>>> import numpy as np
>>> from numpy import linalg as LA
>>> np.set_printoptions(precision=2, suppress=True, linewidth=120)
>>> rd = lambda a: np.round(a, 2) + 0
>>> E = np.loadtxt("dump.csv", delimiter=",")
>>> E
array([[-1.28,  0.73,  0.11, -2.28,  0.3 ,  1.26, -1.37, -2.3 ,  3.13,  2.78],
       [ 3.2 ,  1.51, -1.35,  0.9 , -4.72,  1.49, -0.48,  1.97, -2.33, -3.01],
       [-1.85, -1.4 ,  0.09, -0.83,  3.24, -0.9 , -0.42, -1.8 ,  0.92, -0.08],
       [-0.17, -0.9 ,  1.66,  3.73,  1.61, -2.69,  3.13,  3.12, -3.34, -1.27],
       [-0.4 , -0.68, -1.12, -0.92,  1.04,  0.18, -1.54, -1.7 , -0.2 , -2.9 ],
       [ 1.05,  1.3 , -0.62,  0.29, -2.27,  1.1 , -0.84,  0.25, -1.06, -2.46],
       [-0.86,  1.07,  0.61, -0.02, -0.08,  0.46, -0.31, -0.6 ,  0.51,  0.06],
       [-3.6 , -1.2 ,  1.95,  1.12,  5.25, -2.35,  1.13, -1.12, -0.04, -0.31],
       [-0.7 , -2.17, -2.93, -4.84,  2.16,  1.27, -3.9 , -4.89,  3.27, -0.67]])
>>> [round(float(x), 2) for x in LA.svd(E, compute_uv=False)[:3]]
[13.6, 11.27, 6.35]
>>> rd(LA.norm(E, 2) / LA.norm(E))
np.float64(0.72)
>>> left, sigma, VT = LA.svd(E)
>>> rd(sigma)
array([13.6 , 11.27,  6.35,  2.87,  0.  ,  0.  ,  0.  ,  0.  ,  0.  ])
>>> np.argmax(sigma[:-1] / (sigma[1:] + 1e-6)) + 1
np.int64(4)
>>> M2 = left[:, :4] @ np.diag(sigma[:4]) @ VT[:4]
>>> rd(LA.norm(E - M2, 2)), rd(sigma[4])
(np.float64(0.0), np.float64(0.0))
>>> rd(LA.norm(E - M2) / LA.norm(E))
np.float64(0.0)
